% python3 -q
>>> import numpy as np
>>> import numpy.linalg as la
>>> np.set_printoptions(suppress=True, linewidth=140)
>>> tidy = lambda a: np.round(a, 2) + 0
>>> m1 = np.loadtxt("block2.csv", delimiter=",")
>>> m1
array([[ 4.,  2.,  7.,  4.],
       [ 0.,  6.,  1.,  2.],
       [ 0.,  0.,  6., -8.],
       [ 0.,  0.,  0., -9.]])
>>> # triangular
>>> [int(la.matrix_rank(la.matrix_power(m1, p))) for p in range(1, 5)]
[4, 4, 4, 4]
>>> tidy(la.matrix_power(m1 - np.diag(np.diag(m1)), 4))
array([[0., 0., 0., 0.],
       [0., 0., 0., 0.],
       [0., 0., 0., 0.],
       [0., 0., 0., 0.]])
>>> m1 @ m1
array([[ 16.,  20.,  72., -72.],
       [  0.,  36.,  12., -14.],
       [  0.,   0.,  36.,  24.],
       [  0.,   0.,   0.,  81.]])
>>> np.prod(np.diag(m1)), tidy(la.det(m1))
(np.float64(-1296.0), np.float64(-1296.0))
>>> data = np.array([[-6.1, -3.77, -4.54],
...     [9.68, 5.11, 10.89],
...     [-6.08, -2.7, -7.08],
...     [-4.02, -1.97, -10.4],
...     [2.62, 1.03, 7.66]])
>>> other = data / np.sqrt((data ** 2).mean(axis=1, keepdims=True))
>>> la.matrix_rank(data - data.mean(axis=1, keepdims=True))
np.int64(2)
>>> K = np.array([[1, 0, 0, 2], [0, 2, 1, 0], [0, 0, 2, 0], [0, 0, 0, 1]])
>>> K
array([[1, 0, 0, 2],
       [0, 2, 1, 0],
       [0, 0, 2, 0],
       [0, 0, 0, 1]])
>>> w, evecs = la.eig(K)
>>> np.prod(w)
np.float64(4.0)
>>> tidy(np.sort(la.eigvals(K.T)))
array([1., 1., 2., 2.])
>>> tidy(np.sort(la.eigvals(K @ K)))
array([1., 1., 4., 4.])
>>> G = K.T @ K
>>> np.diag(G)
array([1, 4, 5, 5])
>>> tidy(la.eigvalsh(G)[::-1])
array([6.56, 5.83, 2.44, 0.17])
>>> np.allclose(G, G.T)
True
>>> u = np.array([0, 2, 1, -1])
>>> other = K + np.outer(u, np.eye(4)[1])
>>> la.matrix_rank(la.inv(other) - la.inv(K), tol=1e-8)
np.int64(1)
>>> la.matrix_rank(other - K)
np.int64(1)
>>> W0 = np.load("w.npy")
>>> tidy(W0)
array([[ 2.88,  8.02, -1.11,  0.43,  5.09],
       [-1.03, -8.22,  2.83, -2.44, -4.18],
       [-4.97,  2.29, -5.43,  6.15, -1.66],
       [-3.64,  4.83, -5.41,  5.85,  0.17],
       [-1.27, -8.24,  2.63, -2.2 , -4.32],
       [-5.04,  2.09, -5.4 ,  6.15, -1.79],
       [ 5.17, -1.74,  5.35, -6.13,  2.01],
       [ 2.65, -6.06,  5.1 , -5.35, -1.25],
       [-0.38,  7.78, -3.88,  3.72,  3.23],
       [ 0.51, -7.71,  3.97, -3.83, -3.13],
       [-2.69, -8.09,  1.31, -0.66, -5.02],
       [-4.5 , -6.81, -0.88,  1.78, -5.43],
       [ 5.44, -0.83,  5.18, -6.02,  2.56],
       [ 0.24,  8.03, -3.44,  3.18,  3.67],
       [-5.82, -3.09, -3.73,  4.74, -4.49],
       [ 4.46,  6.85,  0.82, -1.72,  5.43]])
>>> G = np.cov(W0, rowvar=False)
>>> tidy(np.polyfit(W0[:, 1], W0[:, 2], 1))
array([-0.36, -0.38])
>>> G.shape
(5, 5)
>>> tidy(np.corrcoef(W0[:, 1], W0[:, 2])[0, 1])
np.float64(-0.58)
>>> tidy(np.median(W0, axis=0))
array([-0.7 , -1.28, -0.03, -0.11, -1.45])
>>> np.argsort(-W0.std(axis=0).round(6), kind="stable")
array([1, 3, 2, 0, 4])
>>> A = np.load("arr.npy")
>>> A
array([[  2.93,  12.1 , -14.91, -11.89],
       [ -1.91,  -8.02,  10.  ,   8.05],
       [ -1.  ,  -4.03,   4.92,   4.02]])
>>> other = np.array([[-2, -2], [-2, -2], [1, -3], [-3, -1]])
>>> np.vstack([A, other.T]).shape
(5, 4)
>>> tidy(np.einsum("ik,kj->ij", A, other))
array([[ -9.3 ,  26.56],
       [  5.71, -18.19],
       [  2.92,  -8.72]])
